% ipython --no-banner

In [1]: import numpy as np

In [2]: import numpy.linalg as la

In [3]: np.set_printoptions(precision=2, suppress=True, linewidth=120)

In [4]: arr = np.loadtxt("run2.csv", delimiter=",")

In [5]: arr
Out[5]: 
array([[ 0.,  0.,  0.,  0.,  0.,  0.,  0.,  3., -1.],
       [ 0.,  0.,  0.,  0.,  0.,  0.,  0.,  3.,  1.],
       [ 0.,  0.,  0.,  0.,  0.,  0.,  0.,  4.,  2.],
       [ 0.,  0.,  0.,  0.,  0.,  0.,  0., -5., -4.],
       [ 0.,  0.,  0.,  0.,  0.,  0.,  0., -2., -3.],
       [ 0.,  0.,  0.,  0.,  0.,  0.,  0.,  0., -4.],
       [ 0.,  0.,  0.,  0.,  0.,  0.,  0., -5., -4.],
       [ 3.,  3.,  4., -5., -2.,  0., -5.,  0.,  0.],
       [-1.,  1.,  2., -4., -3., -4., -4.,  0.,  0.]])

In [6]: r = la.matrix_rank(arr)

In [7]: r
Out[7]: np.int64(4)

In [8]: null = la.svd(arr)[2][r:].T

In [9]: np.allclose(arr @ null, 0)
Out[9]: True

In [10]: [int(la.matrix_rank(np.delete(arr, i, axis=0))) for i in range(9)]
Out[10]: [4, 4, 4, 4, 4, 4, 4, 3, 3]

In [11]: null.shape
Out[11]: (9, 5)

In [12]: la.matrix_rank(arr.T @ arr), la.matrix_rank(arr @ arr.T)
Out[12]: (np.int64(4), np.int64(4))

In [13]: [int(la.matrix_rank(arr[:i])) for i in range(1, len(arr) + 1)]
Out[13]: [1, 2, 2, 2, 2, 2, 2, 3, 4]

In [14]: [int(la.matrix_rank(arr[:, :j + 1])) for j in range(9)]
Out[14]: [1, 2, 2, 2, 2, 2, 2, 3, 4]

In [15]: la.cond(arr) > 100
Out[15]: np.True_

In [16]: round(float(la.norm(arr, 2) / la.norm(arr)), 2)
Out[16]: 0.66

In [17]: la.matrix_rank(arr, rtol=0.1)
Out[17]: np.int64(4)

In [18]: np.argsort(-la.norm(arr, axis=0).round(6), kind="stable")[:3]
Out[18]: array([7, 8, 3])

In [19]: Uu, sigma, VT = la.svd(arr)

In [20]: sigma.round(2) + 0
Out[20]: array([11.44, 11.44,  4.48,  4.48,  0.  ,  0.  ,  0.  ,  0.  ,  0.  ])

In [21]: np.argmax(sigma[:-1] / (sigma[1:] + 1e-6)) + 1
Out[21]: np.int64(4)

In [22]: out = Uu[:, :4] @ np.diag(sigma[:4]) @ VT[:4]

In [23]: round(float(la.norm(arr - out) / la.norm(arr)), 2)
Out[23]: 0.0

In [24]: np.round(la.norm(arr - out, 2), 2), round(sigma[4], 2)
Out[24]: (np.float64(0.0), np.float64(0.0))

In [25]: la.matrix_rank(arr, rtol=0.05)
Out[25]: np.int64(4)

In [26]: T = np.stack([arr, -1 * arr, arr[::-1]])

In [27]: T.shape
Out[27]: (3, 9, 9)

In [28]: T.sum(axis=0)
Out[28]: 
array([[-1.,  1.,  2., -4., -3., -4., -4.,  0.,  0.],
       [ 3.,  3.,  4., -5., -2.,  0., -5.,  0.,  0.],
       [ 0.,  0.,  0.,  0.,  0.,  0.,  0., -5., -4.],
       [ 0.,  0.,  0.,  0.,  0.,  0.,  0.,  0., -4.],
       [ 0.,  0.,  0.,  0.,  0.,  0.,  0., -2., -3.],
       [ 0.,  0.,  0.,  0.,  0.,  0.,  0., -5., -4.],
       [ 0.,  0.,  0.,  0.,  0.,  0.,  0.,  4.,  2.],
       [ 0.,  0.,  0.,  0.,  0.,  0.,  0.,  3.,  1.],
       [ 0.,  0.,  0.,  0.,  0.,  0.,  0.,  3., -1.]])

In [29]: la.norm(T, axis=(1, 2))
Out[29]: array([17.38, 17.38, 17.38])

In [30]: la.det(T)
Out[30]: array([0., 0., 0.])

In [31]: out = np.array([[0, 1, 1, 2, 2, 3],
    ...:     [2, 0, 1, 1, 2, 3],
    ...:     [0, 1, 0, 2, 3, 2],
    ...:     [0, 1, 2, 3, 2, 2],
    ...:     [1, 3, 2, 1, 3, 2],
    ...:     [3, 0, 1, 3, 3, 0]])

In [32]: K = np.triu(out, 1)

In [33]: K
Out[33]: 
array([[0, 1, 1, 2, 2, 3],
       [0, 0, 1, 1, 2, 3],
       [0, 0, 0, 2, 3, 2],
       [0, 0, 0, 0, 2, 2],
       [0, 0, 0, 0, 0, 2],
       [0, 0, 0, 0, 0, 0]])

In [34]: rng = np.random.default_rng(65)

In [35]: out = K + rng.integers(-2, 3, (6, 5)) @ rng.integers(-2, 3, (5, 6))

In [36]: out
Out[36]: 
array([[ 5, -5, -4,  4,  6,  1],
       [-5, -4,  5, -4, -5,  9],
       [ 5, -6,  0,  4,  4,  3],
       [ 7, -2,  4,  5,  7, -2],
       [ 6, -2, -6, -1,  4, -2],
       [-5, 10,  8,  2, -1, -1]])

In [37]: np.round(la.svd(out - K, compute_uv=False), 2) + 0
Out[37]: array([21.64, 14.68,  9.37,  3.05,  1.44,  0.  ])

In [38]: la.matrix_rank(out - K, tol=1e-8)
Out[38]: np.int64(5)
